$ python3 -q
>>> import numpy as np
>>> np.set_printoptions(precision=2, suppress=True, linewidth=140, sign=" ")
>>> K = np.loadtxt("test15.csv", delimiter=",")
>>> K
array([[-3.,  3.,  3., -3.,  2.,  3., -3., -1., -2., -1.,  0.,  3.,  3., -1., -3.,  1.],
       [-1.,  0., -1.,  2.,  0.,  2., -2., -3., -1.,  1.,  0.,  3., -2., -2.,  2.,  1.],
       [ 3.,  2.,  0.,  2., -2., -3.,  0.,  2.,  0., -1., -1.,  1.,  1., -3., -2.,  3.],
       [ 2., -1., -1., -3., -1.,  3.,  2., -2., -1.,  2., -1.,  2., -1.,  3., -3.,  1.],
       [ 3.,  2.,  0.,  2., -2., -3.,  0.,  2.,  0., -1., -1.,  1.,  1., -3., -2.,  3.],
       [ 0.,  1., -1., -2., -2., -2., -3., -1.,  2.,  3.,  2., -3.,  1., -3., -1.,  3.],
       [ 1.,  2., -3.,  0.,  1.,  2.,  2.,  1., -2., -2., -1., -3., -3., -2., -3., -1.]])
>>> rank = np.linalg.matrix_rank(K)
>>> rank
np.int64(6)
>>> ns = np.linalg.svd(K)[2][rank:].T
>>> [int(np.linalg.matrix_rank(K[:, :j + 1])) for j in range(16)]
[1, 2, 3, 4, 5, 6, 6, 6, 6, 6, 6, 6, 6, 6, 6, 6]
>>> [int(np.linalg.matrix_rank(K[:i])) for i in range(1, len(K) + 1)]
[1, 2, 3, 4, 4, 5, 6]
>>> np.allclose(K @ ns, 0)
True
>>> [int(np.linalg.matrix_rank(np.delete(K, i, axis=0))) for i in range(7)]
[5, 5, 6, 5, 6, 5, 5]
>>> x = np.array([-2, 3, -1, -2, 0, 0, -2, 1, 2, 3, -3, 1, -2, -1, 2, 1])
>>> K @ (2 * x)
array([ 18.,  30.,  -2.,  -6.,  -2.,  38., -10.])
>>> K @ x
array([ 9., 15., -1., -3., -1., 19., -5.])
>>> K * x
array([[ 6.,  9., -3.,  6.,  0.,  0.,  6., -1., -4., -3., -0.,  3., -6.,  1., -6.,  1.],
       [ 2.,  0.,  1., -4.,  0.,  0.,  4., -3., -2.,  3., -0.,  3.,  4.,  2.,  4.,  1.],
       [-6.,  6., -0., -4., -0., -0., -0.,  2.,  0., -3.,  3.,  1., -2.,  3., -4.,  3.],
       [-4., -3.,  1.,  6., -0.,  0., -4., -2., -2.,  6.,  3.,  2.,  2., -3., -6.,  1.],
       [-6.,  6., -0., -4., -0., -0., -0.,  2.,  0., -3.,  3.,  1., -2.,  3., -4.,  3.],
       [-0.,  3.,  1.,  4., -0., -0.,  6., -1.,  4.,  9., -6., -3., -2.,  3., -2.,  3.],
       [-2.,  6.,  3., -0.,  0.,  0., -4.,  1., -4., -6.,  3., -3.,  6.,  2., -6., -1.]])
>>> K @ np.ones(16)
array([  1.,  -1.,   2.,   1.,   2.,  -6., -11.])
>>> def softmax(z):
...     e = np.exp(z - z.max(axis=-1, keepdims=True))
...     return e / e.sum(axis=-1, keepdims=True)
... 
>>> softmax(K).sum(axis=1)
array([ 1.,  1.,  1.,  1.,  1.,  1.,  1.])
>>> np.round(softmax(10 * K[1]), 2) + 0
array([ 0.,  0.,  0.,  0.,  0.,  0.,  0.,  0.,  0.,  0.,  0.,  1.,  0.,  0.,  0.,  0.])
>>> np.round(softmax(K[1] + -2), 2) + 0
array([ 0.01,  0.02,  0.01,  0.14,  0.02,  0.14,  0.  ,  0.  ,  0.01,  0.05,  0.02,  0.38,  0.  ,  0.  ,  0.14,  0.05])
>>> S = K @ K.T / np.sqrt(16)
>>> np.round(softmax(S)[1] @ K, 2) + 0
array([-1.,  0., -1.,  2.,  0.,  2., -2., -3., -1.,  1.,  0.,  3., -2., -2.,  2.,  1.])
>>> np.round(softmax(S), 2) + 0
array([[ 1. ,  0. ,  0. ,  0. ,  0. ,  0. ,  0. ],
       [ 0. ,  1. ,  0. ,  0. ,  0. ,  0. ,  0. ],
       [ 0. ,  0. ,  0.5,  0. ,  0.5,  0. ,  0. ],
       [ 0. ,  0. ,  0. ,  1. ,  0. ,  0. ,  0. ],
       [ 0. ,  0. ,  0.5,  0. ,  0.5,  0. ,  0. ],
       [ 0. ,  0. ,  0. ,  0. ,  0. ,  1. ,  0. ],
       [ 0. ,  0. ,  0. ,  0. ,  0. ,  0. ,  1. ]])
>>> softmax(S).round(6).argmax(axis=1)
array([ 0,  1,  2,  3,  2,  5,  6])
>>> np.unique(K.round(6), axis=0).shape
(6, 16)
>>> np.abs(np.diag(np.linalg.qr(K)[1])) > 1e-9
array([ True,  True,  True,  True,  True,  True, False])
>>> A = np.load("out2.npy")
>>> A
array([[ 25,  -2,   5,   1,   1,  -1,   1,  -3,   3,   5,  -3,   0,   1,  -3,   0,  -1],
       [ -3, -61,  -3,   4,  -5,   1,  -3,   3,   3,   5,   1,  -4,   0,  -5,  -1,   4],
       [ -2,  -1,  61,  -3,  -5,  -3,  -1,  -1,  -4,  -4,   4,   2,  -3,   5,  -1,   5],
       [ -2,  -2,   0,  59,   2,  -2,   5,  -4,  -3,   5,   0,  -5,   5,  -1,   1,   1],
       [ -1,   2,  -3,   3, -78,   1,   0,  -1,  -3,  -5,   1,  -3,  -4,  -5,   1,  -4],
       [  5,  -1,   2,   1,   2, -80,  -2,   1,   5,  -5,  -2,   3,   0,   1,   0,   3],
       [  3,   2,   4,  -3,   3,   2,  19,  -3,  -3,  -1,   3,   0,  -4,  -4,  -4,   5],
       [ -1,   0,   4,  -1,   3,  -4,   0,  84,  -3,  -4,   5,   2,  -2,   5,  -4,  -4],
       [ -5,   4,   1,  -4,  -4,   0,   3,  -3, -58,  -4,   2,  -1,   5,   4,  -4,   3],
       [  0,   3,   4,  -2,   1,   0,  -1,   2,   4, -15,   3,  -1,  -4,   1,  -5,   5],
       [  5,   0,   3,   3,  -3,   1,   3,  -2,   3,   1,  96,   4,  -1,   5,   0,  -5],
       [  5,   2,  -1,  -2,   4,  -5,   1,   1,  -5,  -2,   5,  19,   4,  -4,  -4,  -1],
       [ -1,  -3,   5,  -4,  -1,   0,   0,  -1,  -5,   3,  -5,  -3,  98,   0,   3,   0],
       [ -3,   0,   5,   4,   3,  -2,   0,   3,   0,  -5,   4,  -2,   4, -19,  -5,  -2],
       [ -3,   3,  -5,  -2,   3,   3,  -3,   4,  -5,  -3,  -2,  -2,  -2,  -5,  23,  -2],
       [  5,  -1,  -2,  -2,  -5,  -1,  -3,   5,  -4,  -5,   2,  -3,   4,   2,   0, -39]])
>>> Uu, sig, vt = np.linalg.svd(A, full_matrices=False)
>>> np.allclose(Uu * sig @ vt, A)
True
>>> Uu.shape, sig.shape, vt.shape
((16, 16), (16,), (16, 16))
